$ python3 -q
>>> import numpy as np
>>> np.set_printoptions(precision=2, suppress=True, linewidth=120, sign=" ")
>>> f = np.array([0, 1, 0, -1, 2, 0, 0, 2, -2, -2, -1, 0])
>>> r1 = np.array([1, 2, 0, 2, 1, 0, 1, 2])
>>> W0 = np.outer(f, r1)
>>> W0
array([[ 0,  0,  0,  0,  0,  0,  0,  0],
       [ 1,  2,  0,  2,  1,  0,  1,  2],
       [ 0,  0,  0,  0,  0,  0,  0,  0],
       [-1, -2,  0, -2, -1,  0, -1, -2],
       [ 2,  4,  0,  4,  2,  0,  2,  4],
       [ 0,  0,  0,  0,  0,  0,  0,  0],
       [ 0,  0,  0,  0,  0,  0,  0,  0],
       [ 2,  4,  0,  4,  2,  0,  2,  4],
       [-2, -4,  0, -4, -2,  0, -2, -4],
       [-2, -4,  0, -4, -2,  0, -2, -4],
       [-1, -2,  0, -2, -1,  0, -1, -2],
       [ 0,  0,  0,  0,  0,  0,  0,  0]])
>>> f = np.array([-3, -5, -4])
>>> np.convolve(W0[6], f)
array([ 0,  0,  0,  0,  0,  0,  0,  0,  0,  0])
>>> np.cross(W0[6, :3], W0[8, :3])
array([ 0,  0,  0])
>>> np.array([np.convolve(row, f, "same") for row in W0])
array([[  0,   0,   0,   0,   0,   0,   0,   0],
       [-11, -14, -14, -13, -13,  -7, -11, -14],
       [  0,   0,   0,   0,   0,   0,   0,   0],
       [ 11,  14,  14,  13,  13,   7,  11,  14],
       [-22, -28, -28, -26, -26, -14, -22, -28],
       [  0,   0,   0,   0,   0,   0,   0,   0],
       [  0,   0,   0,   0,   0,   0,   0,   0],
       [-22, -28, -28, -26, -26, -14, -22, -28],
       [ 22,  28,  28,  26,  26,  14,  22,  28],
       [ 22,  28,  28,  26,  26,  14,  22,  28],
       [ 11,  14,  14,  13,  13,   7,  11,  14],
       [  0,   0,   0,   0,   0,   0,   0,   0]])
>>> np.correlate(W0[6], W0[8], "full")
array([ 0,  0,  0,  0,  0,  0,  0,  0,  0,  0,  0,  0,  0,  0,  0])
>>> U, sigma, Vt = np.linalg.svd(W0)
>>> sigma.round(2) + 0
array([ 16.88,   0.  ,   0.  ,   0.  ,   0.  ,   0.  ,   0.  ,   0.  ])
>>> out = U[:, :1] @ np.diag(sigma[:1]) @ Vt[:1]
>>> np.linalg.matrix_rank(out)
np.int64(1)
>>> out.round(2) + 0
array([[ 0.,  0.,  0.,  0.,  0.,  0.,  0.,  0.],
       [ 1.,  2.,  0.,  2.,  1.,  0.,  1.,  2.],
       [ 0.,  0.,  0.,  0.,  0.,  0.,  0.,  0.],
       [-1., -2.,  0., -2., -1.,  0., -1., -2.],
       [ 2.,  4.,  0.,  4.,  2.,  0.,  2.,  4.],
       [ 0.,  0.,  0.,  0.,  0.,  0.,  0.,  0.],
       [ 0.,  0.,  0.,  0.,  0.,  0.,  0.,  0.],
       [ 2.,  4.,  0.,  4.,  2.,  0.,  2.,  4.],
       [-2., -4.,  0., -4., -2.,  0., -2., -4.],
       [-2., -4.,  0., -4., -2.,  0., -2., -4.],
       [-1., -2.,  0., -2., -1.,  0., -1., -2.],
       [ 0.,  0.,  0.,  0.,  0.,  0.,  0.,  0.]])
>>> np.linalg.matrix_rank(W0, rtol=0.05)
np.int64(1)
>>> np.round(np.abs(W0 - out).max(), 2)
np.float64(0.0)
>>> round(float(np.linalg.norm(W0 - out, 2)), 2), round(sigma[1], 2)
(0.0, np.float64(0.0))
>>> round(float(np.linalg.norm(W0 - out) / np.linalg.norm(W0)), 2)
0.0
